% ipython --no-banner

In [1]: import numpy as np

In [2]: import numpy.linalg as la

In [3]: np.set_printoptions(suppress=True, linewidth=140)

In [4]: def rd(a):
   ...:     return np.round(a, 3) + 0
   ...: 

In [5]: rng = np.random.default_rng(7054)

In [6]: ang = rng.uniform(0, 2 * np.pi, 24)

In [7]: q, _ = la.qr(np.array([[1.8, -0.8], [1.2, 1.5], [0.9, 0.1]]))

In [8]: arr = 3 * np.c_[np.cos(ang), np.sin(ang)] @ q.T

In [9]: print(rd(arr))
[[ 0.875 -2.841 -0.404]
 [-2.704 -0.716 -1.085]
 [ 2.83   0.141  0.986]
 [-2.518  1.564 -0.462]
 [ 2.827  0.162  0.99 ]
 [ 2.268  1.59   1.153]
 [ 0.996  2.652  0.987]
 [-1.85  -2.073 -1.132]
 [ 1.324 -2.683 -0.215]
 [-2.266 -1.593 -1.153]
 [ 2.814  0.254  1.008]
 [ 1.257  2.517  1.041]
 [ 2.152 -2.079  0.212]
 [-2.526 -1.156 -1.133]
 [ 2.671 -1.23   0.595]
 [-1.469  2.612  0.148]
 [ 2.852 -0.245  0.898]
 [ 2.816  0.239  1.005]
 [-2.581 -1.039 -1.123]
 [-1.171  2.748  0.282]
 [ 1.732  2.18   1.118]
 [ 0.78   2.741  0.936]
 [-2.67  -0.816 -1.098]
 [-2.577 -1.048 -1.124]]

In [10]: idx = arr[:, 1] > np.median(arr[:, 1])

In [11]: r0 = arr[idx].mean(axis=0) - arr[~idx].mean(axis=0)

In [12]: print(((arr - arr.mean(axis=0)) @ r0 > 0).astype(int))
[0 0 1 0 1 1 1 0 0 0 1 1 0 0 1 1 1 1 0 1 1 1 0 0]

In [13]: print(np.argsort(-np.abs(r0).round(6), kind="stable"))
[1 0 2]

In [14]: print(rd(la.norm(arr, 2) / la.norm(arr)))
0.806

In [15]: print([round(float(x), 3) for x in la.svd(arr, compute_uv=False)[:3]])
[11.843, 8.703, 0.0]

In [16]: r0 = np.array([-1, 2])

In [17]: print(rd(np.convolve(arr[9], r0)))
[ 2.266 -2.939 -2.032 -2.306]

In [18]: cov = arr.T @ arr

In [19]: print(rd(la.eigvalsh(cov)[::-1]))
[140.258  75.742   0.   ]

In [20]: print(rd(np.trace(cov)), rd((arr ** 2).sum()))
216.0 216.0

In [21]: Y = np.array([[-1], [-3], [-1]])

In [22]: W2 = np.array([[0, 0, 1]])

In [23]: X = Y @ W2 + 0.3 * rng.normal(size=(3, 3))

In [24]: print(rd(X))
[[-0.184 -0.097 -0.726]
 [-0.037  0.065 -3.079]
 [ 0.497 -0.255 -1.587]]

In [25]: Y = X + rng.integers(-2, 3, (3, 1)) @ rng.integers(-2, 3, (1, 3))

In [26]: print(rd(Y))
[[-0.184 -0.097 -0.726]
 [-0.037  0.065 -3.079]
 [ 2.497 -1.255 -3.587]]

In [27]: print(np.abs(Y - X).sum(axis=1))
[0. 0. 5.]

In [28]: print(rd(la.svd(Y - X, compute_uv=False)))
[3. 0. 0.]

In [29]: x = np.array([-2, -3, 1])

In [30]: h1 = np.maximum(Y @ x, 0)

In [31]: print(Y * (h1 > 1e-9)[:, None])
[[-0. -0. -0.]
 [-0.  0. -0.]
 [ 0. -0. -0.]]

In [32]: print(np.maximum(Y @ (3 * x), 0))
[0. 0. 0.]

In [33]: print(rd(np.maximum(Y @ x, 0) - np.maximum(-Y @ x, 0)))
[-0.068 -3.201 -4.814]

In [34]: print(rd(np.tanh(Y @ x)))
[-0.068 -0.997 -1.   ]

In [35]: def softmax(z):
    ...:     e = np.exp(z - z.max(axis=-1, keepdims=True))
    ...:     return e / e.sum(axis=-1, keepdims=True)
    ...: 

In [36]: print(softmax(X).sum(axis=1))
[1. 1. 1.]

In [37]: print(rd(softmax(10 * X[2])))
[0.999 0.001 0.   ]

In [38]: att = X @ X.T / np.sqrt(3)

In [39]: print(softmax(att).round(6).argmax(axis=1))
[1 1 1]

In [40]: x = np.array([1, 1, 0])

In [41]: rhs = X @ x

In [42]: b, lr = np.zeros(3), 1 / la.norm(X, 2) ** 2

In [43]: for i in range(40):
    ...:     b -= lr * X.T @ (X @ b - rhs)
    ...:     if i % 10 == 0: print(i, round(la.norm(X @ b - rhs), 3))
    ...: 
0 0.358
10 0.31
20 0.275
30 0.249

In [44]: print(rd(la.cond(X)))
20.623

In [45]: print(rd(b))
[ 0.343 -0.02  -0.006]
